% ipython --no-banner

In [1]: import numpy as np

In [2]: np.set_printoptions(precision=3, suppress=True, linewidth=200)

In [3]: tidy = lambda a: np.round(a, 3) + 0

In [4]: u = np.array([1, -2, 1, -2, 0])

In [5]: r1 = np.array([-3, -1, -2, 3, 3, 1, 3, 0, 0, -3])

In [6]: m1 = np.outer(u, r1)

In [7]: m1
Out[7]: 
array([[-3, -1, -2,  3,  3,  1,  3,  0,  0, -3],
       [ 6,  2,  4, -6, -6, -2, -6,  0,  0,  6],
       [-3, -1, -2,  3,  3,  1,  3,  0,  0, -3],
       [ 6,  2,  4, -6, -6, -2, -6,  0,  0,  6],
       [ 0,  0,  0,  0,  0,  0,  0,  0,  0,  0]])

In [8]: # rank 1

In [9]: rng = np.random.default_rng(425471)

In [10]: other = m1 + rng.integers(-2, 3, (5, 1)) @ rng.integers(-2, 3, (1, 10))

In [11]: other
Out[11]: 
array([[ 1,  3, -4,  1, -1,  5, -1,  4,  2, -7],
       [ 6,  2,  4, -6, -6, -2, -6,  0,  0,  6],
       [-1,  1, -3,  2,  1,  3,  1,  2,  1, -5],
       [ 2, -2,  6, -4, -2, -6, -2, -4, -2, 10],
       [ 0,  0,  0,  0,  0,  0,  0,  0,  0,  0]])

In [12]: np.linalg.matrix_rank(other - m1, tol=1e-8)
Out[12]: np.int64(1)

In [13]: left, sv, Vh = np.linalg.svd(m1)

In [14]: V = Vh[:(sv > 1e-8).sum()]

In [15]: x = m1[3] + 4 * m1[2] + rng.integers(2) * np.eye(10)[4]

In [16]: print(x)
[-6. -2. -4.  6.  6.  2.  6.  0.  0. -6.]

In [17]: tidy(np.linalg.norm(x - V.T @ V @ x))
Out[17]: np.float64(0.0)

In [18]: np.allclose(V.T @ V @ x, x)
Out[18]: True

In [19]: tidy(m1 @ np.linalg.pinv(m1) @ m1)
Out[19]: 
array([[-3., -1., -2.,  3.,  3.,  1.,  3.,  0.,  0., -3.],
       [ 6.,  2.,  4., -6., -6., -2., -6.,  0.,  0.,  6.],
       [-3., -1., -2.,  3.,  3.,  1.,  3.,  0.,  0., -3.],
       [ 6.,  2.,  4., -6., -6., -2., -6.,  0.,  0.,  6.],
       [ 0.,  0.,  0.,  0.,  0.,  0.,  0.,  0.,  0.,  0.]])

In [20]: np.allclose(m1[:-1].T @ np.linalg.lstsq(m1[:-1].T, m1[-1])[0], m1[-1])
Out[20]: True

In [21]: tidy(np.trace(np.linalg.pinv(m1) @ m1))
Out[21]: np.float64(1.0)

In [22]: np.unique(m1.round(6), axis=0).shape
Out[22]: (3, 10)

In [23]: np.linalg.lstsq(m1[:-1].T, m1[-1])[2]
Out[23]: np.int32(1)

In [24]: left, sv, Vh = np.linalg.svd(m1)

In [25]: np.argmax(sv[:-1] / (sv[1:] + 1e-6)) + 1
Out[25]: np.int64(1)

In [26]: tidy(sv)
Out[26]: array([22.583,  0.   ,  0.   ,  0.   ,  0.   ])

In [27]: other = left[:, :1] @ np.diag(sv[:1]) @ Vh[:1]

In [28]: print(tidy(np.linalg.norm(m1 - other, 2)), tidy(sv[1]))
0.0 0.0

In [29]: tidy(np.abs(m1 - other).max())
Out[29]: np.float64(0.0)

In [30]: F = np.load("dump.npy")

In [31]: F
Out[31]: 
array([[ 4,  3,  3,  5],
       [ 3, 11,  1,  5],
       [ 3,  1, 13,  8],
       [ 5,  5,  8, 15]])

In [32]: # symmetric

In [33]: O, V = np.linalg.qr(F[:, :2])[0], np.linalg.qr(F[:, 2:])[0]

In [34]: sv = np.linalg.svd(O.T @ V, compute_uv=False)

In [35]: (sv > 0.9).sum()
Out[35]: np.int64(1)

In [36]: tidy(np.linalg.norm(O @ O.T - V @ V.T, 2))
Out[36]: np.float64(0.858)

In [37]: tidy(np.degrees(np.arccos(sv.clip(0, 1))))
Out[37]: array([17.933, 59.075])

In [38]: O = F.astype(float).copy()

In [39]: for j in range(4):
    ...:     O[:, j] -= O[:, :j] @ (O[:, :j].T @ O[:, j])
    ...:     O[:, j] /= np.linalg.norm(O[:, j])
    ...: 

In [40]: tidy(O.T @ F)
Out[40]: 
array([[ 7.681,  9.504, 12.238, 17.445],
       [ 0.   ,  8.104, -5.344, -1.579],
       [ 0.   ,  0.   ,  8.043,  2.744],
       [ 0.   ,  0.   ,  0.   ,  4.964]])
